In [1]: import numpy as np

In [2]: from numpy import linalg as LA

In [3]: np.set_printoptions(precision=1, suppress=True, linewidth=200)

In [4]: mat = np.loadtxt("m.csv", delimiter=",")

In [5]: mat
Out[5]: 
array([[  1. ,   2.9,   0.1,  -0.2,   0.7,   0.7],
       [  0.8, -10. ,   1. ,  -0.6,  -2.6,  -0.9],
       [  0.4,   0.3,   0.2,   0.4,   0.2,   0.4],
       [  0.6,   6.3,  -0.8,  -0.4,   1.5,   0.4],
       [  1.9,  -1.4,   1. ,  -0.7,  -0.3,   1.6],
       [ -0.3,  -5.9,  -0.2,  -1.9,  -1.4,  -0.4],
       [  1. ,   5.9,   1. ,   0.4,   1.6,   1.1],
       [  1.8,  -6.8,  -0.6,  -2.2,  -1.7,   1.7],
       [  1.6,  -4.8,  -1.9,  -0.4,  -1.3,  -0.1],
       [  0.1,   0.5,   1. ,   0.4,   0.1,   0. ],
       [  0.2,  -0.5,  -0.6,   0.7,  -0.2,   1.5],
       [ -2. ,   2.8,  -0.5,  -0.1,   0.7,   0.2],
       [  0.9,   2.1,  -0.2,   0. ,   0.5,  -0.1],
       [ -1.3,   1.6,  -1.9,  -1.2,   0.4,   1.2],
       [ -0.2,   0.3,   1.1,   1.1,   0. ,  -2.3],
       [  1.1,   3.5,   1.6,  -2.3,   0.9,  -1.6],
       [  0.4,   2.7,   0.1,  -2. ,   0.7,   0.5],
       [ -2. ,  -2. ,   1.5,   0.6,  -0.5,  -0.1],
       [ -0.5,  -0.4,   0.4,  -1.3,  -0.1,  -0.4],
       [ -1.7,  -2.1,   3.2,  -0.5,  -0.5,  -0.8],
       [ -0.2,  -3. ,   0.4,  -0.5,  -0.8,   0.3],
       [  0.7,  -1.7,  -0.8,  -0.7,  -0.5,   0.1],
       [ -1. ,   0.5,   0.3,   0.5,   0.3,  -0.9],
       [  0.2,   1.8,  -1.1,  -1.4,   0.5,  -1. ],
       [  1.6,   0.8,  -0.7,  -0.5,   0.1,   0.2],
       [ -0.1,  -2.2,   0.5,   0.2,  -0.6,   0.1],
       [  2.3,   0.1,   0.7,   0.3,   0.1,  -1.6],
       [ -1.2,   0.5,  -1.4,   1.4,   0.2,  -0.5],
       [  1.2,   2.1,   0.4,  -0.8,   0.6,   0.1],
       [  1.8,  -5.5,   0.2,   1. ,  -1.4,   0. ],
       [ -2.1,   0.9,  -0.1,  -1. ,   0.4,   0.6],
       [ -1.2,   3.7,  -0.3,   1.7,   0.9,   0.7],
       [  0.4,   1.9,  -0.5,  -0.6,   0.5,  -0.2],
       [ -0.7,   3.4,   0.6,   0.6,   0.9,   1. ],
       [  0.3,   5.9,  -0.8,   0. ,   1.5,  -2.9],
       [ -0.8,   5.8,   0.6,   0.5,   1.5,  -2.2],
       [ -0.5,   0.2,   1.3,  -0.3,   0.1,  -1.7],
       [ -1.7,  -2.1,  -1. ,  -0.8,  -0.7,   0.8],
       [ -0.4,  -3.9,   0.8,  -1.2,  -1. ,  -0.3],
       [  1.1,  -5.6,   0.3,  -1. ,  -1.2,  -0.2],
       [ -0.4,  -1.5,   0.5,   0.2,  -0.4,  -1.8],
       [  0.4,  -1.3,   1.2,  -0.2,  -0.3,  -0.4],
       [ -0.9,   8.9,  -1. ,  -0.4,   2.3,   1.3]])

In [6]: # column 1 is much longer than the rest

In [7]: cen = mat - mat.mean(axis=0)

In [8]: vecs = LA.svd(cen)[2][:5]

In [9]: B = cen - cen @ vecs.T @ vecs

In [10]: np.round(B.std(axis=0), 1) + 0
Out[10]: array([0. , 0. , 0. , 0. , 0.1, 0. ])

In [11]: np.diag(vecs.T @ vecs)
Out[11]: array([1. , 0.9, 1. , 1. , 0.1, 1. ])
